$ python3 -q
>>> import numpy as np
>>> import numpy.linalg as la
>>> np.set_printoptions(suppress=True, linewidth=140)
>>> tidy = lambda a: np.round(a, 2) + 0
>>> A = np.load("x.npy")
>>> A
array([[ 1.36,  3.29, -4.84,  0.04,  3.71, -0.67, -2.6 ,  3.31, -5.87,  9.33,  7.07, -0.44],
       [ 1.28, -1.93,  0.4 , -1.8 , -0.75,  0.22, -0.11, -0.79, -1.4 ,  1.4 ,  1.37,  0.63],
       [ 1.46, -2.12, -1.34, -2.32, -0.21, -0.74, -0.63,  0.09, -3.84,  4.91,  3.77,  1.43],
       [ 1.12,  3.23, -4.02,  0.04,  3.53, -0.92, -3.26,  3.22, -6.35,  9.33,  7.6 , -0.25],
       [ 1.38, -1.29, -0.69, -2.93,  0.06, -0.71, -0.5 ,  1.01, -3.59,  4.82,  4.05,  1.12],
       [ 0.28,  4.65, -2.8 ,  2.76,  4.08, -0.23, -1.28,  2.71, -1.67,  3.82,  3.68, -1.5 ],
       [ 1.78,  2.72, -4.5 ,  0.39,  3.86, -1.73, -2.59,  3.64, -6.34,  8.96,  7.63, -0.16],
       [ 1.81, -3.3 , -1.44, -4.6 , -0.43, -1.1 , -0.66, -0.04, -5.03,  6.65,  4.59,  1.85],
       [ 0.15,  2.59, -1.59,  0.83,  1.89, -0.75, -1.32,  1.36, -0.9 ,  1.74,  1.56, -0.15],
       [ 2.26, -1.08, -2.85, -3.44,  1.15, -1.36, -1.62,  1.53, -6.36,  8.25,  6.3 ,  1.43],
       [ 2.62,  0.71, -4.13, -1.71,  2.93, -1.99, -2.43,  2.73, -8.03, 10.24,  8.56,  0.03],
       [-0.37,  6.28, -4.2 ,  3.38,  5.87, -0.65, -2.08,  4.27, -3.46,  6.23,  5.43, -2.17],
       [-0.62,  6.78, -3.93,  3.89,  6.02, -0.8 , -1.68,  4.13, -3.49,  5.82,  5.23, -2.47],
       [ 0.82, -0.15, -1.37, -0.99,  1.45, -0.54, -0.9 ,  1.07, -2.55,  3.24,  2.94,  0.52],
       [-0.25,  6.4 , -4.26,  4.4 ,  5.86, -0.68, -2.31,  4.26, -3.39,  5.87,  4.77, -2.12],
       [ 1.1 ,  4.81, -4.4 ,  1.84,  4.91, -0.91, -2.36,  3.41, -5.13,  7.56,  6.07, -1.49],
       [ 1.59,  2.24, -4.05,  0.03,  4.08, -1.18, -2.93,  3.61, -6.1 ,  8.66,  7.37, -0.18],
       [ 0.89, -1.7 , -0.14, -1.19, -0.28, -0.12,  0.07, -0.31, -0.89,  1.77,  1.52,  1.08],
       [ 1.88, -1.86, -1.45, -2.39,  0.55, -0.63, -0.94,  0.58, -3.8 ,  5.53,  4.27,  1.6 ],
       [-0.33,  7.  , -3.69,  4.06,  5.95, -0.64, -2.14,  4.39, -3.46,  6.15,  5.31, -2.62],
       [ 0.99,  0.65, -1.38, -0.96,  2.1 , -0.57, -1.23,  0.86, -2.99,  3.6 ,  3.06,  0.12],
       [ 1.4 ,  2.34, -3.97,  0.01,  3.75, -1.46, -2.6 ,  3.33, -6.28,  9.12,  7.13, -0.27],
       [ 1.33,  0.66, -2.86, -1.47,  2.15, -0.67, -1.55,  1.91, -5.39,  7.08,  5.55,  0.38],
       [ 0.44, -1.78, -0.14, -1.63, -1.32, -0.91, -0.3 , -0.19, -1.66,  0.68,  1.01,  1.28]])
>>> D = la.norm(A[:, None] - A[None], axis=-1)
>>> tidy(D[:5, :5])
array([[ 0.  , 14.77, 10.71,  1.35, 10.35],
       [14.77,  0.  ,  5.5 , 14.91,  5.63],
       [10.71,  5.5 ,  0.  , 10.75,  1.63],
       [ 1.35, 14.91, 10.75,  0.  , 10.36],
       [10.35,  5.63,  1.63, 10.36,  0.  ]])
>>> np.unravel_index(D.round(6).argmax(), D.shape)
(np.int64(7), np.int64(19))
>>> np.flatnonzero(D[2] < D.mean() / 2)
array([ 2,  4,  7, 13, 18])
>>> print((D + 1e9 * np.eye(24)).round(6).argmin(axis=1))
[ 3 17 18  0  2 14 21 18 20 22 21 12 19 20 12  0 21  1  2 12 13 16  9  1]
>>> D.shape
(24, 24)
